$ python -q
>>> import numpy as np
>>> np.set_printoptions(precision=2, suppress=True, linewidth=100, floatmode="fixed")
>>> Q, _ = np.linalg.qr(np.array([[1.4, -1.0, 0.6],
...     [-0.2, -0.4, 0.5],
...     [1.4, 1.0, 0.5],
...     [1.5, -0.5, -0.4],
...     [1.0, 2.6, -1.4],
...     [0.3, 1.1, -2.3],
...     [-0.5, -0.5, -0.6],
...     [0.5, 0.0, 1.3],
...     [0.6, -0.4, -1.1],
...     [0.2, 0.1, 0.4]]))
>>> mat = Q @ Q.T
>>> print(mat.round(2) + 0)
[[ 0.43  0.01  0.16  0.38 -0.15 -0.09 -0.04  0.11  0.18  0.03]
 [ 0.01  0.03 -0.02 -0.03 -0.11 -0.10  0.00  0.04 -0.04  0.01]
 [ 0.16 -0.02  0.38  0.12  0.30 -0.08 -0.20  0.22 -0.08  0.09]
 [ 0.38 -0.03  0.12  0.41 -0.02  0.10  0.01  0.00  0.27  0.00]
 [-0.15 -0.11  0.30 -0.02  0.65  0.29 -0.13  0.02 -0.04  0.03]
 [-0.09 -0.10 -0.08  0.10  0.29  0.45  0.11 -0.25  0.23 -0.08]
 [-0.04  0.00 -0.20  0.01 -0.13  0.11  0.12 -0.15  0.11 -0.06]
 [ 0.11  0.04  0.22  0.00  0.02 -0.25 -0.15  0.22 -0.15  0.08]
 [ 0.18 -0.04 -0.08  0.27 -0.04  0.23  0.11 -0.15  0.27 -0.05]
 [ 0.03  0.01  0.09  0.00  0.03 -0.08 -0.06  0.08 -0.05  0.03]]
>>> r = np.linalg.matrix_rank(mat)
>>> print(r)
3
>>> null = np.linalg.svd(mat)[2][r:].T
>>> print(np.allclose(mat @ null, 0))
True
>>> print(np.round(null @ null.T, 2) + 0)
[[ 0.57 -0.01 -0.16 -0.38  0.15  0.09  0.04 -0.11 -0.18 -0.03]
 [-0.01  0.97  0.02  0.03  0.11  0.10  0.00 -0.04  0.04 -0.01]
 [-0.16  0.02  0.62 -0.12 -0.30  0.08  0.20 -0.22  0.08 -0.09]
 [-0.38  0.03 -0.12  0.59  0.02 -0.10 -0.01  0.00 -0.27  0.00]
 [ 0.15  0.11 -0.30  0.02  0.35 -0.29  0.13 -0.02  0.04 -0.03]
 [ 0.09  0.10  0.08 -0.10 -0.29  0.55 -0.11  0.25 -0.23  0.08]
 [ 0.04  0.00  0.20 -0.01  0.13 -0.11  0.88  0.15 -0.11  0.06]
 [-0.11 -0.04 -0.22  0.00 -0.02  0.25  0.15  0.78  0.15 -0.08]
 [-0.18  0.04  0.08 -0.27  0.04 -0.23 -0.11  0.15  0.73  0.05]
 [-0.03 -0.01 -0.09  0.00 -0.03  0.08  0.06 -0.08  0.05  0.97]]
>>> print([int(np.linalg.matrix_rank(mat[:i])) for i in range(1, len(mat) + 1)])
[1, 2, 3, 3, 3, 3, 3, 3, 3, 3]
>>> t3 = np.stack([mat, 4 * mat, mat[::-1]])
>>> print(np.round(np.linalg.det(t3), 2) + 0)
[0.00 0.00 0.00]
>>> print(np.einsum("bij,cij->bc", t3, t3))
[[ 3.00 12.00  1.00]
 [12.00 48.00  4.01]
 [ 1.00  4.01  3.00]]
>>> K = np.array([[1, 0, -2, 1, 4],
...     [-1, -1, 0, 2, -4],
...     [1, 0, -2, 2, 4],
...     [1, -1, -1, 1, 4],
...     [0, 0, -2, -2, 0],
...     [-2, 2, -1, 0, -8]])
>>> print(np.linalg.cond(K) > 100)
True
>>> left, s, vt = np.linalg.svd(K)
>>> vecs = vt[:(s > 1e-8).sum()]
>>> rng = np.random.default_rng(869522)
>>> x0 = K[0] + 2 * K[2] + rng.integers(2) * np.eye(5)[2]
>>> print(x0)
[ 3.00  0.00 -5.00  5.00 12.00]
>>> print(np.round(vecs.T @ vecs, 2) + 0)
[[0.06 0.00 0.00 0.00 0.24]
 [0.00 1.00 0.00 0.00 0.00]
 [0.00 0.00 1.00 0.00 0.00]
 [0.00 0.00 0.00 1.00 0.00]
 [0.24 0.00 0.00 0.00 0.94]]
>>> F = np.loadtxt("mat.csv", delimiter=",")
>>> print(F)
[[0.00 0.00 0.00 0.00 0.00 0.00 0.00 1.00 0.00 0.00 0.00 0.00 0.00 0.00]
 [0.00 0.00 0.00 0.00 0.00 1.00 0.00 0.00 1.00 0.00 0.00 1.00 0.00 0.00]
 [0.00 0.00 0.00 0.00 0.00 1.00 0.00 0.00 1.00 0.00 0.00 1.00 1.00 0.00]
 [0.00 0.00 0.00 0.00 0.00 0.00 0.00 0.00 0.00 0.00 1.00 0.00 0.00 1.00]
 [0.00 0.00 0.00 0.00 0.00 0.00 1.00 0.00 0.00 0.00 0.00 0.00 1.00 1.00]
 [0.00 1.00 1.00 0.00 0.00 0.00 1.00 0.00 1.00 0.00 0.00 0.00 0.00 0.00]
 [0.00 0.00 0.00 0.00 1.00 1.00 0.00 0.00 0.00 1.00 0.00 0.00 0.00 0.00]
 [1.00 0.00 0.00 0.00 0.00 0.00 0.00 0.00 0.00 0.00 0.00 1.00 0.00 0.00]
 [0.00 1.00 1.00 0.00 0.00 1.00 0.00 0.00 0.00 0.00 0.00 0.00 0.00 0.00]
 [0.00 0.00 0.00 0.00 0.00 0.00 1.00 0.00 0.00 0.00 0.00 0.00 0.00 1.00]
 [0.00 0.00 0.00 1.00 0.00 0.00 0.00 0.00 0.00 0.00 0.00 0.00 0.00 0.00]
 [0.00 1.00 1.00 0.00 0.00 0.00 0.00 1.00 0.00 0.00 0.00 0.00 1.00 1.00]
 [0.00 0.00 1.00 0.00 1.00 0.00 0.00 0.00 0.00 0.00 0.00 1.00 0.00 0.00]
 [0.00 0.00 0.00 1.00 1.00 0.00 0.00 0.00 0.00 1.00 0.00 1.00 0.00 0.00]]
>>> w, vecs = np.linalg.eigh(F)
>>> print(np.abs(vecs[:, -1]).round(6).argmax())
11
>>> print(round(w.sum(), 2), np.trace(F))
0.0 0.0
>>> print((w > 1e-8).sum(), (w < -1e-8).sum())
6 7
>>> print(np.round(np.linalg.svd(F, compute_uv=False), 2) + 0)
[3.43 2.83 2.15 2.06 1.65 1.64 1.32 1.18 1.00 1.00 0.73 0.44 0.27 0.00]
>>> print([round(float(x), 2) for x in np.linalg.svd(F, compute_uv=False)[:3]])
[3.43, 2.83, 2.15]
>>> left, s, vt = np.linalg.svd(F)
>>> print(s.round(2) + 0)
[3.43 2.83 2.15 2.06 1.65 1.64 1.32 1.18 1.00 1.00 0.73 0.44 0.27 0.00]
>>> print(np.argmax(s[:-1] / (s[1:] + 1e-6)) + 1)
13
>>> other = left[:, :13] @ np.diag(s[:13]) @ vt[:13]
>>> print(np.linalg.matrix_rank(other))
13
>>> print(round(float(np.linalg.norm(F - other, 2)), 2), np.round(s[13], 2))
0.0 0.0
>>> print(np.linalg.matrix_rank(F, rtol=0.05))
13
>>> print([round(float(np.linalg.det(F[:i, :i])), 2) + 0 for i in range(1, 15)])
[0.0, 0.0, 0.0, 0.0, 0.0, 0.0, 0.0, 0.0, 0.0, 0.0, 0.0, 0.0, 0.0, 0.0]
>>> print(np.all(np.linalg.eigvalsh(F) > 0))
False
>>> other = F + rng.integers(-2, 3, (14, 13)) @ rng.integers(-2, 3, (13, 14))
>>> print(other)
[[ -6.00   5.00  14.00   5.00   0.00   3.00   8.00   3.00   0.00   3.00 -13.00   9.00   2.00
   -6.00]
 [  3.00  15.00   8.00  -3.00   4.00  10.00  -8.00   3.00  -6.00   0.00   1.00   7.00  -2.00
  -17.00]
 [ -2.00 -13.00   0.00 -12.00   1.00  -2.00  -7.00  -4.00  -3.00  11.00   0.00  -5.00   1.00
    7.00]
 [ -3.00 -11.00  -9.00   5.00   1.00 -10.00   7.00   1.00   3.00  -2.00   4.00 -12.00  11.00
   11.00]
 [ -1.00  -1.00   1.00   0.00  -6.00  10.00  -6.00  -5.00   0.00   7.00   2.00  -7.00   2.00
   10.00]
 [ -3.00  17.00  13.00   3.00   7.00   2.00   7.00  -4.00   7.00  -4.00   6.00   1.00   7.00
  -13.00]
 [  0.00   7.00   9.00  11.00   8.00  -2.00  13.00  -2.00  14.00   1.00   1.00 -16.00  13.00
   -4.00]
 [ 10.00  -4.00  -3.00   1.00   1.00  -7.00   9.00  -5.00   9.00   8.00  -1.00   7.00  -2.00
    6.00]
 [  3.00  -2.00 -15.00  -4.00  -7.00  -2.00  -2.00   7.00  -4.00  -6.00  -7.00  -7.00  -3.00
   -1.00]
 [ -6.00  -6.00  -6.00  11.00 -10.00  19.00  -4.00  -1.00  -1.00  -2.00   2.00  -4.00   3.00
   19.00]
 [ -3.00  -5.00  -2.00  -6.00  -9.00 -14.00  -1.00  -5.00  -1.00  11.00 -15.00   4.00  -3.00
    1.00]
 [  4.00   3.00  10.00 -14.00  -5.00  -5.00  -6.00   5.00 -11.00  10.00 -12.00   8.00 -12.00
   -3.00]
 [  2.00 -17.00   6.00   6.00   3.00   1.00   3.00  -4.00   3.00  10.00   3.00  -6.00  -4.00
   11.00]
 [-11.00  -3.00   9.00  -2.00   1.00 -13.00  -3.00  -6.00   2.00   5.00  -7.00   6.00   0.00
   -3.00]]
>>> print(np.abs(other - F).sum(axis=1))
[ 76.00  86.00  70.00  88.00  57.00  90.00 100.00  71.00  73.00  94.00  81.00 107.00  78.00  69.00]
>>> data = np.load("case1.npy")
>>> print(data)
[[ 62 -33  -1   9  55 -37  81   0  34 -13]
 [-33  34  37 -10 -48  22 -66 -10 -37 -19]
 [ -1  37 101 -35 -27 -34 -65  15 -46 -82]
 [  9 -10 -35  30  -4  40  34 -40  15  35]
 [ 55 -48 -27  -4  82 -66  88  40  49  -1]
 [-37  22 -34  40 -66 101 -26 -75 -16  53]
 [ 81 -66 -65  34  88 -26 146 -10  73  35]
 [  0 -10  15 -40  40 -75 -10  75   5 -30]
 [ 34 -37 -46  15  49 -16  73   5  41  27]
 [-13 -19 -82  35  -1  53  35 -30  27  74]]
>>> labels = rng.permutation(10)
>>> print(labels)
[2 5 4 7 1 6 0 8 9 3]
>>> other = data[labels][:, labels]
>>> print(np.allclose(other, data))
False
>>> print(np.trace(other))
746
>>> print(np.diag(other))
[101 101  82  75  34 146  62  41  74  30]
>>> print(np.round(np.linalg.det(other), 2), np.round(np.linalg.det(data[labels]), 2))
-0.0 0.0
>>> w, vecs = np.linalg.eigh(data)
>>> print(np.round(vecs.T @ data @ vecs, 2) + 0)
[[  0.00   0.00   0.00   0.00   0.00   0.00   0.00   0.00   0.00   0.00]
 [  0.00   0.00   0.00   0.00   0.00   0.00   0.00   0.00   0.00   0.00]
 [  0.00   0.00   0.00   0.00   0.00   0.00   0.00   0.00   0.00   0.00]
 [  0.00   0.00   0.00   0.00   0.00   0.00   0.00   0.00   0.00   0.00]
 [  0.00   0.00   0.00   0.00   0.00   0.00   0.00   0.00   0.00   0.00]
 [  0.00   0.00   0.00   0.00   0.00   0.00   0.00   0.00   0.00   0.00]
 [  0.00   0.00   0.00   0.00   0.00   0.00   0.00   0.00   0.00   0.00]
 [  0.00   0.00   0.00   0.00   0.00   0.00   0.00  92.88   0.00   0.00]
 [  0.00   0.00   0.00   0.00   0.00   0.00   0.00   0.00 276.58   0.00]
 [  0.00   0.00   0.00   0.00   0.00   0.00   0.00   0.00   0.00 376.54]]
>>> print(np.linalg.eigvalsh(data + 2 * np.eye(10)))
[  2.00   2.00   2.00   2.00   2.00   2.00   2.00  94.88 278.58 378.54]
>>> print(np.abs(vecs[:, -1]))
[0.31 0.30 0.32 0.11 0.41 0.16 0.60 0.04 0.33 0.17]
>>> print(np.round(np.linalg.eigvalsh(data @ data), 2) + 0)
[     0.00      0.00      0.00      0.00      0.00      0.00      0.00   8625.86  76496.77
 141785.37]
>>> print(w.round(2) + 0)
[  0.00   0.00   0.00   0.00   0.00   0.00   0.00  92.88 276.58 376.54]
>>> print(np.round(np.linalg.svd(data, compute_uv=False), 2) + 0)
[376.54 276.58  92.88   0.00   0.00   0.00   0.00   0.00   0.00   0.00]
